% python3 -q
>>> import numpy as np
>>> from numpy import linalg as LA
>>> np.set_printoptions(suppress=True, linewidth=120)
>>> X = np.load("case6.npy")
>>> X.round(2)
array([[ 0.14,  0.16,  0.16,  0.14,  0.02, -0.17, -0.13],
       [ 0.16,  0.27,  0.18,  0.16,  0.12, -0.3 ,  0.08],
       [ 0.16,  0.18,  0.18,  0.16,  0.02, -0.2 , -0.16],
       [ 0.14,  0.16,  0.16,  0.14,  0.02, -0.17, -0.13],
       [ 0.02,  0.12,  0.02,  0.02,  0.12, -0.14,  0.27],
       [-0.17, -0.3 , -0.2 , -0.17, -0.14,  0.34, -0.11],
       [-0.13,  0.08, -0.16, -0.13,  0.27, -0.11,  0.81]])
>>> # symmetric
>>> W = np.array([[1, -3, 0],
...     [-2, -1, 0],
...     [-2, -2, 2],
...     [-2, 3, 0],
...     [2, 2, 3],
...     [1, -1, -1],
...     [2, -3, 3]])
>>> coef = np.array([-3, 2, 0])
>>> hid = np.maximum(X @ W + coef, 0)
>>> LA.matrix_rank(hid)
np.int64(2)
>>> (hid > 0).astype(int)
array([[0, 1, 1],
       [0, 1, 1],
       [0, 1, 1],
       [0, 1, 1],
       [0, 1, 1],
       [0, 1, 0],
       [0, 1, 1]])
>>> hid.round(2)
array([[0.  , 2.14, 0.14],
       [0.  , 1.67, 1.26],
       [0.  , 2.17, 0.13],
       [0.  , 2.14, 0.14],
       [0.  , 1.42, 1.35],
       [0.  , 2.4 , 0.  ],
       [0.  , 0.45, 3.04]])
>>> np.round((hid > 0).mean(axis=0), 2)
array([0.  , 1.  , 0.86])
>>> C = np.array([[0, 1], [1, 1], [2, 1]])
>>> W @ C
array([[-3, -2],
       [-1, -3],
       [ 2, -2],
       [ 3,  1],
       [ 8,  7],
       [-3, -1],
       [ 3,  2]])
>>> np.round(hid @ C, 2)
array([[2.42, 2.28],
       [4.2 , 2.94],
       [2.43, 2.3 ],
       [2.42, 2.28],
       [4.13, 2.78],
       [2.4 , 2.4 ],
       [6.52, 3.48]])
>>> (hid @ C).round(6).argmax(axis=1)
array([0, 0, 0, 0, 0, 0, 0])
>>> x0 = np.array([9, 4, 7, -1, 7, -7, -3])
>>> np.round(np.eye(7) - X, 2)
array([[ 0.86, -0.16, -0.16, -0.14, -0.02,  0.17,  0.13],
       [-0.16,  0.73, -0.18, -0.16, -0.12,  0.3 , -0.08],
       [-0.16, -0.18,  0.82, -0.16, -0.02,  0.2 ,  0.16],
       [-0.14, -0.16, -0.16,  0.86, -0.02,  0.17,  0.13],
       [-0.02, -0.12, -0.02, -0.02,  0.88,  0.14, -0.27],
       [ 0.17,  0.3 ,  0.2 ,  0.17,  0.14,  0.66,  0.11],
       [ 0.13, -0.08,  0.16,  0.13, -0.27,  0.11,  0.19]])
>>> rank = LA.matrix_rank(X)
>>> rank
np.int64(2)
>>> null = LA.svd(X)[2][rank:].T
>>> LA.matrix_rank(X.T @ X), LA.matrix_rank(X @ X.T)
(np.int64(2), np.int64(2))
>>> [int(LA.matrix_rank(X[:i])) for i in range(1, len(X) + 1)]
[1, 2, 2, 2, 2, 2, 2]
>>> np.round(null @ null.T, 2)
array([[ 0.86, -0.16, -0.16, -0.14, -0.02,  0.17,  0.13],
       [-0.16,  0.73, -0.18, -0.16, -0.12,  0.3 , -0.08],
       [-0.16, -0.18,  0.82, -0.16, -0.02,  0.2 ,  0.16],
       [-0.14, -0.16, -0.16,  0.86, -0.02,  0.17,  0.13],
       [-0.02, -0.12, -0.02, -0.02,  0.88,  0.14, -0.27],
       [ 0.17,  0.3 ,  0.2 ,  0.17,  0.14,  0.66,  0.11],
       [ 0.13, -0.08,  0.16,  0.13, -0.27,  0.11,  0.19]])
>>> [int(LA.matrix_rank(np.delete(X, i, axis=0))) for i in range(7)]
[2, 2, 2, 2, 2, 2, 2]
>>> np.allclose(X @ null, 0)
True
>>> null.shape
(7, 5)
>>> ev, evecs = LA.eigh(X)
>>> np.round(LA.eigvalsh(X @ X), 2) + 0
array([0., 0., 0., 0., 0., 1., 1.])
>>> ev.sum(), round(float(np.trace(X)), 2)
(np.float64(2.0), 2.0)
>>> np.round(LA.eigvalsh(X + -2 * np.eye(7)), 2)
array([-2., -2., -2., -2., -2., -1., -1.])
>>> out = X / np.sqrt((X ** 2).mean(axis=1, keepdims=True))
>>> np.round(X - X.mean(axis=1, keepdims=True), 2) + 0
array([[ 0.09,  0.12,  0.11,  0.09, -0.02, -0.22, -0.18],
       [ 0.07,  0.18,  0.09,  0.07,  0.02, -0.4 , -0.02],
       [ 0.11,  0.14,  0.13,  0.11, -0.03, -0.25, -0.21],
       [ 0.09,  0.12,  0.11,  0.09, -0.02, -0.22, -0.18],
       [-0.04,  0.06, -0.04, -0.04,  0.06, -0.2 ,  0.21],
       [-0.07, -0.2 , -0.09, -0.07, -0.03,  0.45,  0.  ],
       [-0.22, -0.01, -0.25, -0.22,  0.18, -0.2 ,  0.73]])
>>> LA.matrix_rank(out) == LA.matrix_rank(X)
np.True_
>>> LA.matrix_rank(X - X.mean(axis=1, keepdims=True))
np.int64(2)
>>> data = np.array([[0.4, -1.2, -18.0, 0.7, -0.8, 1.8, -1.4, 2.2, -1.6],
...     [0.8, 0.7, 24.0, 0.6, 0.3, -1.5, -0.5, 0.7, -1.3],
...     [-1.4, -1.2, 22.0, 0.1, -1.5, -0.9, -1.3, -1.5, 0.3],
...     [0.0, -0.2, -20.0, 0.1, 1.4, -2.0, 0.4, -1.0, 0.0],
...     [-0.6, -1.4, -28.0, -1.1, -0.1, 1.4, -0.6, -0.8, -0.1],
...     [-0.5, 0.0, -22.0, -0.4, 1.6, -1.3, 0.0, -0.4, 0.8]])
>>> f, r1 = X[4], X[3]
>>> round(f @ r1, 2)
np.float64(0.02)
>>> pr = (f @ r1) / (f @ f) * f
>>> np.round(LA.norm(f + r1) ** 2 + LA.norm(f - r1) ** 2, 2)
np.float64(0.52)
>>> pr.round(2) + 0
array([ 0.  ,  0.02,  0.  ,  0.  ,  0.02, -0.02,  0.04])
>>> round(float((r1 - pr) @ f), 2)
-0.0
>>> np.round(r1 - pr, 2) + 0
array([ 0.13,  0.14,  0.15,  0.13,  0.  , -0.15, -0.17])
>>> out = data / np.sqrt((data ** 2).mean(axis=1, keepdims=True))
>>> LA.matrix_rank(data - data.mean(axis=1, keepdims=True))
np.int64(6)
>>> np.round(LA.norm(out, axis=1), 2)
array([3., 3., 3., 3., 3., 3.])
>>> out[2].round(2)
array([-0.19, -0.16,  2.97,  0.01, -0.2 , -0.12, -0.18, -0.2 ,  0.04])
>>> Uu, sig, VT = LA.svd(data)
>>> np.argmax(sig[:-1] / (sig[1:] + 1e-6)) + 1
np.int64(1)
>>> out = Uu[:, :1] @ np.diag(sig[:1]) @ VT[:1]
>>> LA.matrix_rank(data, rtol=0.05)
np.int64(3)
>>> round(np.abs(data - out).max(), 2)
np.float64(2.39)
>>> round(float(LA.norm(data - out, 2)), 2), round(float(sig[1]), 2)
(4.89, 4.89)
>>> rng = np.random.default_rng(57379)
>>> out = data + rng.integers(-2, 3, (6, 1)) @ rng.integers(-2, 3, (1, 9))
>>> out.round(2)
array([[  0.4,  -3.2, -20. ,   4.7,  -0.8,   3.8,  -3.4,   0.2,  -5.6],
       [  0.8,  -1.3,  22. ,   4.6,   0.3,   0.5,  -2.5,  -1.3,  -5.3],
       [ -1.4,  -2.2,  21. ,   2.1,  -1.5,   0.1,  -2.3,  -2.5,  -1.7],
       [  0. ,   1.8, -18. ,  -3.9,   1.4,  -4. ,   2.4,   1. ,   4. ],
       [ -0.6,  -1.4, -28. ,  -1.1,  -0.1,   1.4,  -0.6,  -0.8,  -0.1],
       [ -0.5,   0. , -22. ,  -0.4,   1.6,  -1.3,   0. ,  -0.4,   0.8]])
>>> np.round(LA.svd(out - data, compute_uv=False), 2) + 0
array([13.,  0.,  0.,  0.,  0.,  0.])
>>> np.abs(out - data).sum(axis=1)
array([18., 18.,  9., 18.,  0.,  0.])
>>> LA.matrix_rank(out - data, tol=1e-8)
np.int64(1)
>>> E = np.load("data.npy")
>>> E
array([[-0.8 , -0.8 , -0.9 , -1.3 ,  1.86,  0.7 ],
       [ 0.7 ,  0.2 ,  2.1 ,  0.6 , -1.1 , -1.2 ],
       [ 0.1 ,  0.  ,  1.6 ,  0.2 , -0.45, -0.8 ],
       [ 0.2 ,  0.3 , -1.1 , -0.5 ,  1.03, -0.4 ],
       [ 1.1 ,  1.7 ,  0.2 , -1.  ,  1.99, -0.1 ],
       [ 0.7 , -0.5 , -0.4 , -0.8 ,  1.29,  1.2 ],
       [ 0.3 ,  0.3 , -1.8 , -0.4 ,  1.08,  0.9 ],
       [-0.1 , -0.5 ,  0.4 ,  1.7 , -2.92, -0.7 ],
       [ 1.8 ,  0.4 , -0.9 ,  1.5 , -3.03,  0.5 ],
       [ 1.1 ,  0.3 ,  1.7 ,  1.  , -2.09,  0.6 ],
       [ 0.2 ,  0.6 ,  0.3 , -0.2 ,  0.33,  0.8 ],
       [-1.5 , -0.7 , -0.7 , -0.2 ,  0.77,  1.4 ],
       [ 0.9 , -0.2 ,  1.6 , -0.4 ,  0.98, -0.8 ],
       [ 0.  ,  1.9 ,  0.3 , -0.4 ,  1.14,  0.1 ],
       [ 0.4 ,  0.  ,  0.7 ,  0.3 , -0.79, -0.9 ],
       [ 1.3 ,  0.1 ,  1.7 ,  2.6 , -4.92, -1.2 ],
       [ 0.2 , -1.4 ,  0.5 ,  1.4 , -2.6 , -0.3 ],
       [ 0.  ,  0.3 ,  1.4 ,  1.2 , -1.96,  2.6 ],
       [-0.2 , -1.8 , -0.4 , -0.5 ,  0.58,  0.6 ],
       [-0.4 ,  0.4 ,  0.3 ,  0.  ,  0.23, -0.6 ],
       [ 0.9 , -0.6 ,  0.8 , -1.8 ,  3.53, -2.6 ]])
>>> x0 = np.array([1, 4, 4, 5, 4, 0])
>>> rhs = E @ x0
>>> np.round(LA.lstsq(E, rhs)[0], 2) + 0
array([1., 4., 4., 5., 4., 0.])
>>> np.round(LA.pinv(E) @ E, 2) + 0
array([[1., 0., 0., 0., 0., 0.],
       [0., 1., 0., 0., 0., 0.],
       [0., 0., 1., 0., 0., 0.],
       [0., 0., 0., 1., 0., 0.],
       [0., 0., 0., 0., 1., 0.],
       [0., 0., 0., 0., 0., 1.]])
>>> rhs = rhs + 0.05 * rng.normal(size=21)
>>> rhs.round(2)
array([-6.62,  8.55,  5.76, -1.36, 11.63, -1.74, -3.33, -3.68, -4.82,  5.75,  4.13, -5.03,  8.5 , 11.4 ,  1.48,  1.77,
       -6.77,  4.93, -9.21,  3.2 ,  6.77])
>>> coef, *_ = LA.lstsq(E, rhs)
>>> coef.round()
array([1., 4., 4., 5., 4., 0.])
>>> coef.round(2)
array([1.01, 4.  , 4.  , 5.  , 4.  , 0.01])
>>> np.round(E.T @ (rhs - E @ coef), 2) + 0
array([0., 0., 0., 0., 0., 0.])
>>> J = np.array([[-15, 0, -9, -6],
...     [15, 0, 9, 6],
...     [10, 0, 6, 4],
...     [15, 0, 9, 6],
...     [-5, 0, -3, -2]])
>>> J
array([[-15,   0,  -9,  -6],
       [ 15,   0,   9,   6],
       [ 10,   0,   6,   4],
       [ 15,   0,   9,   6],
       [ -5,   0,  -3,  -2]])
>>> J.reshape(-1, 2)
array([[-15,   0],
       [ -9,  -6],
       [ 15,   0],
       [  9,   6],
       [ 10,   0],
       [  6,   4],
       [ 15,   0],
       [  9,   6],
       [ -5,   0],
       [ -3,  -2]])
>>> J.ravel(order="F")
array([-15,  15,  10,  15,  -5,   0,   0,   0,   0,   0,  -9,   9,   6,   9,  -3,  -6,   6,   4,   6,  -2])
>>> blk = J.reshape(5, 2, -1)
>>> np.einsum("ihd,ihd->ih", blk, blk)
array([[225, 117],
       [225, 117],
       [100,  52],
       [225, 117],
       [ 25,  13]])
>>> blk.sum(axis=1)
array([[-24,  -6],
       [ 24,   6],
       [ 16,   4],
       [ 24,   6],
       [ -8,  -2]])
>>> blk.shape
(5, 2, 2)
>>> np.einsum("ihd,jhd->hij", blk, blk).shape
(2, 5, 5)
